$ python3 -q
>>> import numpy as np
>>> np.set_printoptions(precision=2, suppress=True, linewidth=140, sign=" ")
>>> X = 0.2 ** np.abs(np.subtract.outer(np.arange(11), np.arange(11)))
>>> X.round(2) + 0
array([[ 1.  ,  0.2 ,  0.04,  0.01,  0.  ,  0.  ,  0.  ,  0.  ,  0.  ,  0.  ,  0.  ],
       [ 0.2 ,  1.  ,  0.2 ,  0.04,  0.01,  0.  ,  0.  ,  0.  ,  0.  ,  0.  ,  0.  ],
       [ 0.04,  0.2 ,  1.  ,  0.2 ,  0.04,  0.01,  0.  ,  0.  ,  0.  ,  0.  ,  0.  ],
       [ 0.01,  0.04,  0.2 ,  1.  ,  0.2 ,  0.04,  0.01,  0.  ,  0.  ,  0.  ,  0.  ],
       [ 0.  ,  0.01,  0.04,  0.2 ,  1.  ,  0.2 ,  0.04,  0.01,  0.  ,  0.  ,  0.  ],
       [ 0.  ,  0.  ,  0.01,  0.04,  0.2 ,  1.  ,  0.2 ,  0.04,  0.01,  0.  ,  0.  ],
       [ 0.  ,  0.  ,  0.  ,  0.01,  0.04,  0.2 ,  1.  ,  0.2 ,  0.04,  0.01,  0.  ],
       [ 0.  ,  0.  ,  0.  ,  0.  ,  0.01,  0.04,  0.2 ,  1.  ,  0.2 ,  0.04,  0.01],
       [ 0.  ,  0.  ,  0.  ,  0.  ,  0.  ,  0.01,  0.04,  0.2 ,  1.  ,  0.2 ,  0.04],
       [ 0.  ,  0.  ,  0.  ,  0.  ,  0.  ,  0.  ,  0.01,  0.04,  0.2 ,  1.  ,  0.2 ],
       [ 0.  ,  0.  ,  0.  ,  0.  ,  0.  ,  0.  ,  0.  ,  0.01,  0.04,  0.2 ,  1.  ]])
>>> # equal to its transpose
>>> rng = np.random.default_rng(720285)
>>> lab = rng.permutation(11)
>>> Y = X[:, lab] * rng.choice([-1, 1], 11)
>>> Y.round(2) + 0
array([[ 0.04,  1.  ,  0.  ,  0.  ,  0.  ,  0.  ,  0.01,  0.  ,  0.  ,  0.2 ,  0.  ],
       [ 0.2 ,  0.2 ,  0.  ,  0.  , -0.01,  0.  ,  0.04,  0.  ,  0.  ,  1.  ,  0.  ],
       [ 1.  ,  0.04,  0.  ,  0.  , -0.04,  0.  ,  0.2 , -0.01,  0.  ,  0.2 ,  0.  ],
       [ 0.2 ,  0.01,  0.  ,  0.  , -0.2 ,  0.  ,  1.  , -0.04,  0.  ,  0.04,  0.01],
       [ 0.04,  0.  ,  0.  ,  0.  , -1.  ,  0.  ,  0.2 , -0.2 ,  0.01,  0.01,  0.04],
       [ 0.01,  0.  , -0.01,  0.  , -0.2 ,  0.  ,  0.04, -1.  ,  0.04,  0.  ,  0.2 ],
       [ 0.  ,  0.  , -0.04,  0.01, -0.04,  0.  ,  0.01, -0.2 ,  0.2 ,  0.  ,  1.  ],
       [ 0.  ,  0.  , -0.2 ,  0.04, -0.01,  0.01,  0.  , -0.04,  1.  ,  0.  ,  0.2 ],
       [ 0.  ,  0.  , -1.  ,  0.2 ,  0.  ,  0.04,  0.  , -0.01,  0.2 ,  0.  ,  0.04],
       [ 0.  ,  0.  , -0.2 ,  1.  ,  0.  ,  0.2 ,  0.  ,  0.  ,  0.04,  0.  ,  0.01],
       [ 0.  ,  0.  , -0.04,  0.2 ,  0.  ,  1.  ,  0.  ,  0.  ,  0.01,  0.  ,  0.  ]])
>>> Uu, _, Vh = np.linalg.svd(X.T @ Y)
>>> lab
array([  2,   0,   8,   9,   4,  10,   3,   5,   7,   1,   6])
>>> np.sort(np.abs(np.linalg.eigvals(X)))
array([ 0.67,  0.69,  0.73,  0.78,  0.85,  0.93,  1.04,  1.16,  1.28,  1.39,  1.47])
>>> assert X == X.T
Traceback (most recent call last):
  File "<python-input-12>", line 1, in <module>
    assert X == X.T
           ^^^^^^^^
ValueError: The truth value of an array with more than one element is ambiguous. Use a.any() or a.all()
>>> np.trace(X)
np.float64(11.0)
>>> np.round((X + X.T) / 2, 2) + 0
array([[ 1.  ,  0.2 ,  0.04,  0.01,  0.  ,  0.  ,  0.  ,  0.  ,  0.  ,  0.  ,  0.  ],
       [ 0.2 ,  1.  ,  0.2 ,  0.04,  0.01,  0.  ,  0.  ,  0.  ,  0.  ,  0.  ,  0.  ],
       [ 0.04,  0.2 ,  1.  ,  0.2 ,  0.04,  0.01,  0.  ,  0.  ,  0.  ,  0.  ,  0.  ],
       [ 0.01,  0.04,  0.2 ,  1.  ,  0.2 ,  0.04,  0.01,  0.  ,  0.  ,  0.  ,  0.  ],
       [ 0.  ,  0.01,  0.04,  0.2 ,  1.  ,  0.2 ,  0.04,  0.01,  0.  ,  0.  ,  0.  ],
       [ 0.  ,  0.  ,  0.01,  0.04,  0.2 ,  1.  ,  0.2 ,  0.04,  0.01,  0.  ,  0.  ],
       [ 0.  ,  0.  ,  0.  ,  0.01,  0.04,  0.2 ,  1.  ,  0.2 ,  0.04,  0.01,  0.  ],
       [ 0.  ,  0.  ,  0.  ,  0.  ,  0.01,  0.04,  0.2 ,  1.  ,  0.2 ,  0.04,  0.01],
       [ 0.  ,  0.  ,  0.  ,  0.  ,  0.  ,  0.01,  0.04,  0.2 ,  1.  ,  0.2 ,  0.04],
       [ 0.  ,  0.  ,  0.  ,  0.  ,  0.  ,  0.  ,  0.01,  0.04,  0.2 ,  1.  ,  0.2 ],
       [ 0.  ,  0.  ,  0.  ,  0.  ,  0.  ,  0.  ,  0.  ,  0.01,  0.04,  0.2 ,  1.  ]])
>>> low = np.linalg.cholesky(X)
>>> np.round(X / np.sqrt(np.outer(np.diag(X), np.diag(X))), 2) + 0
array([[ 1.  ,  0.2 ,  0.04,  0.01,  0.  ,  0.  ,  0.  ,  0.  ,  0.  ,  0.  ,  0.  ],
       [ 0.2 ,  1.  ,  0.2 ,  0.04,  0.01,  0.  ,  0.  ,  0.  ,  0.  ,  0.  ,  0.  ],
       [ 0.04,  0.2 ,  1.  ,  0.2 ,  0.04,  0.01,  0.  ,  0.  ,  0.  ,  0.  ,  0.  ],
       [ 0.01,  0.04,  0.2 ,  1.  ,  0.2 ,  0.04,  0.01,  0.  ,  0.  ,  0.  ,  0.  ],
       [ 0.  ,  0.01,  0.04,  0.2 ,  1.  ,  0.2 ,  0.04,  0.01,  0.  ,  0.  ,  0.  ],
       [ 0.  ,  0.  ,  0.01,  0.04,  0.2 ,  1.  ,  0.2 ,  0.04,  0.01,  0.  ,  0.  ],
       [ 0.  ,  0.  ,  0.  ,  0.01,  0.04,  0.2 ,  1.  ,  0.2 ,  0.04,  0.01,  0.  ],
       [ 0.  ,  0.  ,  0.  ,  0.  ,  0.01,  0.04,  0.2 ,  1.  ,  0.2 ,  0.04,  0.01],
       [ 0.  ,  0.  ,  0.  ,  0.  ,  0.  ,  0.01,  0.04,  0.2 ,  1.  ,  0.2 ,  0.04],
       [ 0.  ,  0.  ,  0.  ,  0.  ,  0.  ,  0.  ,  0.01,  0.04,  0.2 ,  1.  ,  0.2 ],
       [ 0.  ,  0.  ,  0.  ,  0.  ,  0.  ,  0.  ,  0.  ,  0.01,  0.04,  0.2 ,  1.  ]])
>>> np.linalg.eigvalsh(X).min() > 0
np.True_
>>> low.round(2) + 0
array([[ 1.  ,  0.  ,  0.  ,  0.  ,  0.  ,  0.  ,  0.  ,  0.  ,  0.  ,  0.  ,  0.  ],
       [ 0.2 ,  0.98,  0.  ,  0.  ,  0.  ,  0.  ,  0.  ,  0.  ,  0.  ,  0.  ,  0.  ],
       [ 0.04,  0.2 ,  0.98,  0.  ,  0.  ,  0.  ,  0.  ,  0.  ,  0.  ,  0.  ,  0.  ],
       [ 0.01,  0.04,  0.2 ,  0.98,  0.  ,  0.  ,  0.  ,  0.  ,  0.  ,  0.  ,  0.  ],
       [ 0.  ,  0.01,  0.04,  0.2 ,  0.98,  0.  ,  0.  ,  0.  ,  0.  ,  0.  ,  0.  ],
       [ 0.  ,  0.  ,  0.01,  0.04,  0.2 ,  0.98,  0.  ,  0.  ,  0.  ,  0.  ,  0.  ],
       [ 0.  ,  0.  ,  0.  ,  0.01,  0.04,  0.2 ,  0.98,  0.  ,  0.  ,  0.  ,  0.  ],
       [ 0.  ,  0.  ,  0.  ,  0.  ,  0.01,  0.04,  0.2 ,  0.98,  0.  ,  0.  ,  0.  ],
       [ 0.  ,  0.  ,  0.  ,  0.  ,  0.  ,  0.01,  0.04,  0.2 ,  0.98,  0.  ,  0.  ],
       [ 0.  ,  0.  ,  0.  ,  0.  ,  0.  ,  0.  ,  0.01,  0.04,  0.2 ,  0.98,  0.  ],
       [ 0.  ,  0.  ,  0.  ,  0.  ,  0.  ,  0.  ,  0.  ,  0.01,  0.04,  0.2 ,  0.98]])
>>> np.round(low @ low.T, 2) + 0
array([[ 1.  ,  0.2 ,  0.04,  0.01,  0.  ,  0.  ,  0.  ,  0.  ,  0.  ,  0.  ,  0.  ],
       [ 0.2 ,  1.  ,  0.2 ,  0.04,  0.01,  0.  ,  0.  ,  0.  ,  0.  ,  0.  ,  0.  ],
       [ 0.04,  0.2 ,  1.  ,  0.2 ,  0.04,  0.01,  0.  ,  0.  ,  0.  ,  0.  ,  0.  ],
       [ 0.01,  0.04,  0.2 ,  1.  ,  0.2 ,  0.04,  0.01,  0.  ,  0.  ,  0.  ,  0.  ],
       [ 0.  ,  0.01,  0.04,  0.2 ,  1.  ,  0.2 ,  0.04,  0.01,  0.  ,  0.  ,  0.  ],
       [ 0.  ,  0.  ,  0.01,  0.04,  0.2 ,  1.  ,  0.2 ,  0.04,  0.01,  0.  ,  0.  ],
       [ 0.  ,  0.  ,  0.  ,  0.01,  0.04,  0.2 ,  1.  ,  0.2 ,  0.04,  0.01,  0.  ],
       [ 0.  ,  0.  ,  0.  ,  0.  ,  0.01,  0.04,  0.2 ,  1.  ,  0.2 ,  0.04,  0.01],
       [ 0.  ,  0.  ,  0.  ,  0.  ,  0.  ,  0.01,  0.04,  0.2 ,  1.  ,  0.2 ,  0.04],
       [ 0.  ,  0.  ,  0.  ,  0.  ,  0.  ,  0.  ,  0.01,  0.04,  0.2 ,  1.  ,  0.2 ],
       [ 0.  ,  0.  ,  0.  ,  0.  ,  0.  ,  0.  ,  0.  ,  0.01,  0.04,  0.2 ,  1.  ]])
>>> np.diag(low) ** 2
array([ 1.  ,  0.96,  0.96,  0.96,  0.96,  0.96,  0.96,  0.96,  0.96,  0.96,  0.96])
>>> round(np.prod(np.diag(low)) ** 2, 2), round(float(np.linalg.det(X)), 2)
(np.float64(0.66), 0.66)
>>> arr = np.load("a.npy")
>>> arr
array([[ -9,  -6,   1,   0,   2,  -2, -10],
       [-10,  -7,   0,  -1,   1,  -3, -11],
       [ -9,  -6,   1,   0,   2,  -2, -10],
       [-10,  -7,   0,  -1,   1,  -3, -11],
       [ -8,  -5,   2,   1,   3,  -1,  -9],
       [ -7,  -4,   3,   2,   4,   0,  -8],
       [-10,  -7,   0,  -1,   1,  -3, -11],
       [ -8,  -5,   2,   1,   3,  -1,  -9],
       [ -8,  -5,   2,   1,   3,  -1,  -9],
       [ -8,  -5,   2,   1,   3,  -1,  -9]])
>>> np.linalg.matrix_rank(arr, rtol=0.1)
np.int64(2)
>>> np.linalg.cond(arr) > 100
np.True_
>>> [round(float(x), 2) for x in np.linalg.svd(arr, compute_uv=False)[:3]]
[46.32, 6.88, 0.0]
>>> round(np.linalg.norm(arr, 2) / np.linalg.norm(arr), 2)
np.float64(0.99)
>>> np.argsort(-np.linalg.norm(arr, axis=0).round(6), kind="stable")[:3]
array([ 6,  0,  1])
>>> r = np.linalg.matrix_rank(arr)
>>> r
np.int64(2)
>>> null = np.linalg.svd(arr)[2][r:].T
>>> np.linalg.matrix_rank(arr.T @ arr), np.linalg.matrix_rank(arr @ arr.T)
(np.int64(2), np.int64(2))
>>> [int(np.linalg.matrix_rank(np.delete(arr, i, axis=0))) for i in range(10)]
[2, 2, 2, 2, 2, 2, 2, 2, 2, 2]
>>> [int(np.linalg.matrix_rank(arr[:i])) for i in range(1, len(arr) + 1)]
[1, 2, 2, 2, 2, 2, 2, 2, 2, 2]
>>> try:
...     np.linalg.inv(arr)
... except np.linalg.LinAlgError as e:
...     print(e)
... 
Last 2 dimensions of the array must be square
>>> np.allclose(arr[:-1].T @ np.linalg.lstsq(arr[:-1].T, arr[-1])[0], arr[-1])
True
>>> np.linalg.lstsq(arr[:-1].T, arr[-1])[2]
np.int32(2)
>>> np.abs(np.diag(np.linalg.qr(arr)[1])) > 1e-9
array([ True,  True, False, False, False, False, False])
>>> np.unique(arr.round(6), axis=0).shape
(4, 7)
>>> np.round(np.trace(np.linalg.pinv(arr) @ arr), 2)
np.float64(2.0)
>>> Uu, s, Vh = np.linalg.svd(arr)
>>> np.argmax(s[:-1] / (s[1:] + 1e-6)) + 1
np.int64(2)
>>> Y = Uu[:, :2] @ np.diag(s[:2]) @ Vh[:2]
>>> Y.round(2) + 0
array([[ -9.,  -6.,   1.,   0.,   2.,  -2., -10.],
       [-10.,  -7.,   0.,  -1.,   1.,  -3., -11.],
       [ -9.,  -6.,   1.,   0.,   2.,  -2., -10.],
       [-10.,  -7.,   0.,  -1.,   1.,  -3., -11.],
       [ -8.,  -5.,   2.,   1.,   3.,  -1.,  -9.],
       [ -7.,  -4.,   3.,   2.,   4.,   0.,  -8.],
       [-10.,  -7.,   0.,  -1.,   1.,  -3., -11.],
       [ -8.,  -5.,   2.,   1.,   3.,  -1.,  -9.],
       [ -8.,  -5.,   2.,   1.,   3.,  -1.,  -9.],
       [ -8.,  -5.,   2.,   1.,   3.,  -1.,  -9.]])
>>> np.linalg.matrix_rank(Y)
np.int64(2)
>>> round(np.abs(arr - Y).max(), 2)
np.float64(0.0)
